$ python -q
>>> import numpy as np
>>> np.set_printoptions(suppress=True, linewidth=120)
>>> rnd = lambda a: np.round(a, 3) + 0
>>> F = np.load("sample14.npy")
>>> print(F)
[[-2  1  1  0  0  3 -1]
 [ 0 -3 -3  3 -3 -1  0]
 [-3  1  1  1  2  0  3]
 [ 3 -3  3  2 -2  2  1]
 [ 3 -3  3  0  0  2  3]
 [ 0 -3 -3  3 -3 -1  0]
 [ 3  2 -3 -1  2 -2 -1]]
>>> print(np.linalg.matrix_rank(F, rtol=0.1))
6
>>> rng = np.random.default_rng(70781)
>>> idx = rng.permutation(7)
>>> print(idx)
[2 3 5 6 4 0 1]
>>> A2 = F[idx][:, idx]
>>> print(A2)
[[ 1  1  0  3  2 -3  1]
 [ 3  2  2  1 -2  3 -3]
 [-3  3 -1  0 -3  0 -3]
 [-3 -1 -2 -1  2  3  2]
 [ 3  0  2  3  0  3 -3]
 [ 1  0  3 -1  0 -2  1]
 [-3  3 -1  0 -3  0 -3]]
>>> print(np.allclose(A2, F))
False
>>> print(rnd(np.linalg.det(A2)), rnd(np.linalg.det(F[idx])))
0.0 0.0
>>> rk = np.linalg.matrix_rank(F)
>>> print(rk)
6
>>> N = np.linalg.svd(F)[2][rk:].T
>>> print(N.shape)
(7, 1)
>>> print(rnd(F @ N))
[[0.]
 [0.]
 [0.]
 [0.]
 [0.]
 [0.]
 [0.]]
>>> print([int(np.linalg.matrix_rank(np.delete(F, i, axis=0))) for i in range(7)])
[5, 6, 5, 5, 5, 6, 5]
>>> Uu, s, Vh = np.linalg.svd(F)
>>> evecs = Vh[:(s > 1e-8).sum()]
>>> vec = F[2] + -1 * F[6] + rng.integers(2) * np.eye(7)[1]
>>> print(vec)
[-6.  0.  4.  2.  0.  2.  4.]
>>> print(np.linalg.matrix_rank(np.vstack([F, vec])))
7
>>> print(rnd(np.diag(evecs.T @ evecs)))
[0.985 0.705 0.989 0.967 0.58  0.992 0.782]
>>> J = np.load("run9.npy")
>>> print(rnd(J))
[[ 0.417 -0.25   0.417 -0.083]
 [-0.25   0.15  -0.25   0.05 ]
 [ 0.417 -0.25   0.417 -0.083]
 [-0.083  0.05  -0.083  0.017]]
>>> A2 = np.array([[1, 2, 2], [3, 2, 0]])
>>> basis = np.kron(A2, J)
>>> print(np.linalg.matrix_rank(basis))
2
>>> print(basis.shape)
(8, 12)
>>> print(np.unique(J.round(6), axis=0).shape)
(3, 4)
>>> A2 = np.array([[-3, 2, 2, 0], [-2, 5, 3, -5], [4, -2, -3, 0], [5, -2, 5, 2]])
>>> m1 = A2 - A2.T
>>> print(m1)
[[ 0  4 -2 -5]
 [-4  0  5 -3]
 [ 2 -5  0 -5]
 [ 5  3  5  0]]
>>> A2 = m1 / np.linalg.norm(m1, axis=1, keepdims=True)
>>> cov = A2 @ A2.T
>>> print((np.abs(cov) > 0.9).astype(int))
[[1 0 0 0]
 [0 1 0 0]
 [0 0 1 0]
 [0 0 0 1]]
>>> print(rnd(cov[1]))
[0.105 1.    0.135 0.092]
>>> print((cov - 2 * np.eye(4)).round(6).argmax(axis=1))
[1 2 1 1]
>>> A2 = np.linalg.inv(m1)
>>> print(rnd(m1 @ A2))
[[1. 0. 0. 0.]
 [0. 1. 0. 0.]
 [0. 0. 1. 0.]
 [0. 0. 0. 1.]]
>>> print(rnd(np.linalg.det(m1) * A2))
[[   0. -255.  153.  255.]
 [ 255.    0. -255.  102.]
 [-153.  255.    0.  204.]
 [-255. -102. -204.    0.]]
>>> print(np.linalg.norm(m1, axis=1).argmax())
3
>>> print(m1[2] @ m1[3])
-5
>>> print(rnd(np.linalg.norm(m1, 2)))
7.883
>>> P = np.triu(np.array([[-3, 2, -3, -2], [-3, 0, 1, 2], [1, 2, 0, 2], [3, -1, 1, 0]]), 1) + np.eye(4)
>>> A2 = P @ m1 @ np.linalg.inv(P)
>>> print(np.linalg.matrix_rank(A2))
4
>>> print(np.trace(A2), np.trace(m1))
0.0 0
>>> print(rnd(np.poly(A2)))
[   1.    0.  104.    0. 2601.]
